% ipython --no-banner

In [1]: import numpy as np

In [2]: from numpy import linalg as LA

In [3]: np.set_printoptions(suppress=True, linewidth=200)

In [4]: E = np.load("arr.npy")

In [5]: print(E)
[[  3  -6   8   3 -15 -18  -6   6   5  -5]
 [  0  18  -3 -13   2 -10   7  -6  15  10]
 [-14   2  -5  -6 -10  10 -12   3  24 -14]
 [-14   3 -14   3  -2  10  -5  -3  16  -8]
 [-11   2 -16  12  -7  -7  11   1  -1  -3]
 [  2   6   8   9 -16  -7  -9 -11  22 -12]
 [ 15  -1  21  -6  -3 -12  -9  -1   7  -5]
 [ -6   7  -8   9  -4   2   4  -8   8  -5]
 [  3  17   1 -10  -1  -1   4  -9  11   7]
 [ -4   4  -1  -8  13 -14  14   6  -9   7]
 [  0  13   5  11 -12 -16  11 -15   2  17]
 [ -8  -4  -6  -6   2   8  -9   5   8  -3]
 [ -3  24  -7  -1  -5   1   8 -17  19   2]
 [ -6   7  -8   9  -4   2   4  -8   8  -5]
 [-11  14  -6  -1  -5 -16  20  -3   0  21]
 [-20   6   1  -2   5   9   0  -6   9   9]
 [  5   4   1   1  -6  -8  18   1 -18  17]
 [  0   0   0   0   0   0   0   0   0   0]
 [  8   3   7 -26  -5   6 -11   9  13  -3]
 [ 17   8   6   4 -12  -8  -5 -13  10   3]
 [  1   4 -13  -5  -8 -17  11   8  -1   9]
 [-10  17   6  22  -5  -6   7 -28  15   6]
 [ -2   4  -4   7 -15  -5  14  -1 -11  15]
 [ -2   3   1  24  -6 -16  15 -12  -8   7]
 [ 16   4   5  -8  -1  -3 -10  -6  11   2]
 [ -2   5 -11 -14  -3   0  -5   4  16   4]
 [  4   2   0 -11 -19  -8   1  11   3   0]
 [-14   5  -4 -11   9   6  -6   0  15   0]
 [ -9   7  -3  -3  -9  -7   0   1  20  -8]
 [-15  17 -10   1   6  -9  10 -10  19   1]
 [-12  -2 -17   0   4  -2   6   8   0  -4]
 [ -8  10  -3   7 -27  -3  11  -3   5   4]
 [-17  11 -14   7   0  -9  14  -4   6   0]
 [ 11   3  -4  -8  -2 -11  12   7 -12   8]
 [ -6   7  -8   9  -4   2   4  -8   8  -5]
 [ -6   7  -8   9  -4   2   4  -8   8  -5]
 [ -5  -6   1  -6 -11  -9   0  15  -1  -4]
 [ 16   7  13 -20  -7  -2  -2   4   5   0]
 [  8   0   7   9  -4  -9  -6  -9   6  -1]
 [  3  11  -8   7 -14   2 -10 -16  26  -5]
 [ -8  -4  -6  -6   2   8  -9   5   8  -3]
 [ -6   2   2   3 -14   1 -18  -6  30 -15]
 [ 12   2   7  -2 -23 -17  -5   2   9  -1]]

In [6]: # row 13 repeats row 7

In [7]: Ac = E - E.mean(axis=0)

In [8]: left, sigma, Vt = LA.svd(Ac, full_matrices=False)

In [9]: np.abs(left[:, 0]).argmax()
Out[9]: np.int64(41)

In [10]: np.searchsorted(np.cumsum(sigma ** 2) / (sigma ** 2).sum(), 0.9) + 1
Out[10]: np.int64(5)

In [11]: np.round(np.abs(Vt[-1]), 2)
Out[11]: array([0.13, 0.51, 0.1 , 0.46, 0.15, 0.11, 0.18, 0.64, 0.1 , 0.15])

In [12]: print(np.round(Ac.mean(axis=0), 2) + 0)
[0. 0. 0. 0. 0. 0. 0. 0. 0. 0.]

In [13]: np.round(sigma ** 2 / (sigma ** 2).sum(), 2) + 0
Out[13]: array([0.3 , 0.24, 0.19, 0.11, 0.06, 0.04, 0.03, 0.02, 0.  , 0.  ])

In [14]: cent = E[[20, 11]].astype(float)

In [15]: for _ in range(4):
    ...:     labels = LA.norm(E[:, None] - cent, axis=-1).argmin(axis=1)
    ...:     cent = np.array([E[labels == j].mean(axis=0) for j in range(2)])
    ...: 

In [16]: labels
Out[16]: array([0, 1, 1, 1, 0, 1, 1, 1, 1, 0, 0, 1, 1, 1, 0, 1, 0, 1, 1, 1, 0, 1, 0, 0, 1, 1, 0, 1, 1, 1, 1, 0, 0, 0, 1, 1, 0, 1, 1, 1, 1, 1, 0])

In [17]: np.round(cent[1] - cent[0], 2)
Out[17]: array([ -0.94,   2.13,   0.78,  -3.42,   6.07,  11.35, -11.83,  -6.05,  14.82,  -8.17])

In [18]: np.abs(cent[1] - cent[0]).argmax()
Out[18]: np.int64(8)

In [19]: rng = np.random.default_rng(3837)

In [20]: labels = rng.permutation(10)

In [21]: Y = E[:, labels] * rng.choice([-1, 1], 10)

In [22]: Y
Out[22]: 
array([[  6, -18,   3,   8,   6,  -6,   3,   5,  15,   5],
       [ -6, -10, -13,  -3, -18,   7,   0, -10,  -2,  15],
       [  3,  10,  -6,  -5,  -2, -12, -14,  14,  10,  24],
       [ -3,  10,   3, -14,  -3,  -5, -14,   8,   2,  16],
       [  1,  -7,  12, -16,  -2,  11, -11,   3,   7,  -1],
       [-11,  -7,   9,   8,  -6,  -9,   2,  12,  16,  22],
       [ -1, -12,  -6,  21,   1,  -9,  15,   5,   3,   7],
       [ -8,   2,   9,  -8,  -7,   4,  -6,   5,   4,   8],
       [ -9,  -1, -10,   1, -17,   4,   3,  -7,   1,  11],
       [  6, -14,  -8,  -1,  -4,  14,  -4,  -7, -13,  -9],
       [-15, -16,  11,   5, -13,  11,   0, -17,  12,   2],
       [  5,   8,  -6,  -6,   4,  -9,  -8,   3,  -2,   8],
       [-17,   1,  -1,  -7, -24,   8,  -3,  -2,   5,  19],
       [ -8,   2,   9,  -8,  -7,   4,  -6,   5,   4,   8],
       [ -3, -16,  -1,  -6, -14,  20, -11, -21,   5,   0],
       [ -6,   9,  -2,   1,  -6,   0, -20,  -9,  -5,   9],
       [  1,  -8,   1,   1,  -4,  18,   5, -17,   6, -18],
       [  0,   0,   0,   0,   0,   0,   0,   0,   0,   0],
       [  9,   6, -26,   7,  -3, -11,   8,   3,   5,  13],
       [-13,  -8,   4,   6,  -8,  -5,  17,  -3,  12,  10],
       [  8, -17,  -5, -13,  -4,  11,   1,  -9,   8,  -1],
       [-28,  -6,  22,   6, -17,   7, -10,  -6,   5,  15],
       [ -1,  -5,   7,  -4,  -4,  14,  -2, -15,  15, -11],
       [-12, -16,  24,   1,  -3,  15,  -2,  -7,   6,  -8],
       [ -6,  -3,  -8,   5,  -4, -10,  16,  -2,   1,  11],
       [  4,   0, -14, -11,  -5,  -5,  -2,  -4,   3,  16],
       [ 11,  -8, -11,   0,  -2,   1,   4,   0,  19,   3],
       [  0,   6, -11,  -4,  -5,  -6, -14,   0,  -9,  15],
       [  1,  -7,  -3,  -3,  -7,   0,  -9,   8,   9,  20],
       [-10,  -9,   1, -10, -17,  10, -15,  -1,  -6,  19],
       [  8,  -2,   0, -17,   2,   6, -12,   4,  -4,   0],
       [ -3,  -3,   7,  -3, -10,  11,  -8,  -4,  27,   5],
       [ -4,  -9,   7, -14, -11,  14, -17,   0,   0,   6],
       [  7, -11,  -8,  -4,  -3,  12,  11,  -8,   2, -12],
       [ -8,   2,   9,  -8,  -7,   4,  -6,   5,   4,   8],
       [ -8,   2,   9,  -8,  -7,   4,  -6,   5,   4,   8],
       [ 15,  -9,  -6,   1,   6,   0,  -5,   4,  11,  -1],
       [  4,  -2, -20,  13,  -7,  -2,  16,   0,   7,   5],
       [ -9,  -9,   9,   7,   0,  -6,   8,   1,   4,   6],
       [-16,   2,   7,  -8, -11, -10,   3,   5,  14,  26],
       [  5,   8,  -6,  -6,   4,  -9,  -8,   3,  -2,   8],
       [ -6,   1,   3,   2,  -2, -18,  -6,  15,  14,  30],
       [  2, -17,  -2,   7,  -2,  -5,  12,   1,  23,   9]])

In [23]: left, _, Vt = LA.svd(E.T @ Y)

In [24]: np.round(LA.lstsq(E, Y)[0], 2) + 0
Out[24]: 
array([[ 0.,  0.,  0.,  0.,  0.,  0.,  1.,  0.,  0.,  0.],
       [ 0.,  0.,  0.,  0., -1.,  0.,  0.,  0.,  0.,  0.],
       [ 0.,  0.,  0.,  1.,  0.,  0.,  0.,  0.,  0.,  0.],
       [ 0.,  0.,  1.,  0.,  0.,  0.,  0.,  0.,  0.,  0.],
       [ 0.,  0.,  0.,  0.,  0.,  0.,  0.,  0., -1.,  0.],
       [ 0.,  1.,  0.,  0.,  0.,  0.,  0.,  0.,  0.,  0.],
       [ 0.,  0.,  0.,  0.,  0.,  1.,  0.,  0.,  0.,  0.],
       [ 1.,  0.,  0.,  0.,  0.,  0.,  0.,  0.,  0.,  0.],
       [ 0.,  0.,  0.,  0.,  0.,  0.,  0.,  0.,  0.,  1.],
       [ 0.,  0.,  0.,  0.,  0.,  0.,  0., -1.,  0.,  0.]])

In [25]: np.round(left @ Vt, 2) + 0
Out[25]: 
array([[ 0.,  0.,  0.,  0.,  0.,  0.,  1.,  0.,  0.,  0.],
       [ 0.,  0.,  0.,  0., -1.,  0.,  0.,  0.,  0.,  0.],
       [ 0.,  0.,  0.,  1.,  0.,  0.,  0.,  0.,  0.,  0.],
       [ 0.,  0.,  1.,  0.,  0.,  0.,  0.,  0.,  0.,  0.],
       [ 0.,  0.,  0.,  0.,  0.,  0.,  0.,  0., -1.,  0.],
       [ 0.,  1.,  0.,  0.,  0.,  0.,  0.,  0.,  0.,  0.],
       [ 0.,  0.,  0.,  0.,  0.,  1.,  0.,  0.,  0.,  0.],
       [ 1.,  0.,  0.,  0.,  0.,  0.,  0.,  0.,  0.,  0.],
       [ 0.,  0.,  0.,  0.,  0.,  0.,  0.,  0.,  0.,  1.],
       [ 0.,  0.,  0.,  0.,  0.,  0.,  0., -1.,  0.,  0.]])

In [26]: print(round(float(LA.norm(E[6], 1)), 2), round(LA.norm(E[6], np.inf), 2))
80.0 21.0

In [27]: F = np.loadtxt("x.csv", delimiter=",")

In [28]: F
Out[28]: 
array([[-1.  ,  2.93,  5.93],
       [-1.  ,  0.63,  3.63],
       [-1.  , -3.85, -0.85],
       [-1.  , -0.82,  2.18],
       [-1.  , -2.06,  0.94],
       [-1.  ,  2.05,  5.05],
       [-1.  , -5.96, -2.96],
       [-1.  , -0.92,  2.08],
       [-1.  ,  2.04,  5.04],
       [-1.  ,  0.6 ,  3.6 ],
       [-1.  ,  0.16,  3.16],
       [-1.  ,  1.72,  4.72],
       [-1.  ,  0.19,  3.19],
       [-1.  , -4.43, -1.43],
       [-1.  ,  1.54,  4.54],
       [-1.  , -1.02,  1.98],
       [-1.  , -1.88,  1.12],
       [-1.  ,  2.62,  5.62],
       [-1.  , -4.07, -1.07],
       [-1.  ,  2.34,  5.34],
       [-1.  ,  3.19,  6.19],
       [-1.  ,  1.28,  4.28],
       [-1.  , -0.72,  2.28],
       [-1.  , -0.33,  2.67],
       [-1.  , -1.47,  1.53],
       [-1.  , -1.92,  1.08],
       [-1.  , -0.25,  2.75],
       [-1.  , -0.54,  2.46],
       [-1.  , -1.81,  1.19],
       [-1.  , -0.52,  2.48],
       [-1.  , -1.86,  1.14],
       [-1.  , -1.29,  1.71],
       [-1.  , -1.22,  1.78],
       [-1.  , -0.68,  2.32],
       [-1.  , -2.86,  0.14],
       [-1.  ,  0.25,  3.25],
       [-1.  , -3.53, -0.53],
       [-1.  , -2.57,  0.43],
       [-1.  , -1.89,  1.11],
       [-1.  ,  1.82,  4.82],
       [-1.  , -3.96, -0.96],
       [-1.  , -2.8 ,  0.2 ],
       [-1.  ,  1.01,  4.01],
       [-1.  ,  0.74,  3.74],
       [-1.  , -1.6 ,  1.4 ],
       [-1.  , -2.6 ,  0.4 ],
       [-1.  , -4.02, -1.02],
       [-1.  ,  2.76,  5.76]])

In [29]: vec = np.array([1, 3, -3])

In [30]: F @ np.eye(3)[0]
Out[30]: 
array([-1., -1., -1., -1., -1., -1., -1., -1., -1., -1., -1., -1., -1., -1., -1., -1., -1., -1., -1., -1., -1., -1., -1., -1., -1., -1., -1., -1., -1., -1., -1., -1., -1., -1., -1., -1., -1., -1.,
       -1., -1., -1., -1., -1., -1., -1., -1., -1., -1.])

In [31]: (F @ vec).argmax()
Out[31]: np.int64(0)

In [32]: np.sign((F @ vec).round(6))
Out[32]: 
array([-1., -1., -1., -1., -1., -1., -1., -1., -1., -1., -1., -1., -1., -1., -1., -1., -1., -1., -1., -1., -1., -1., -1., -1., -1., -1., -1., -1., -1., -1., -1., -1., -1., -1., -1., -1., -1., -1.,
       -1., -1., -1., -1., -1., -1., -1., -1., -1., -1.])

In [33]: print(np.round(F @ (2 * vec), 2))
[-20. -20. -20. -20. -20. -20. -20. -20. -20. -20. -20. -20. -20. -20. -20. -20. -20. -20. -20. -20. -20. -20. -20. -20. -20. -20. -20. -20. -20. -20. -20. -20. -20. -20. -20. -20. -20. -20. -20.
 -20. -20. -20. -20. -20. -20. -20. -20. -20.]
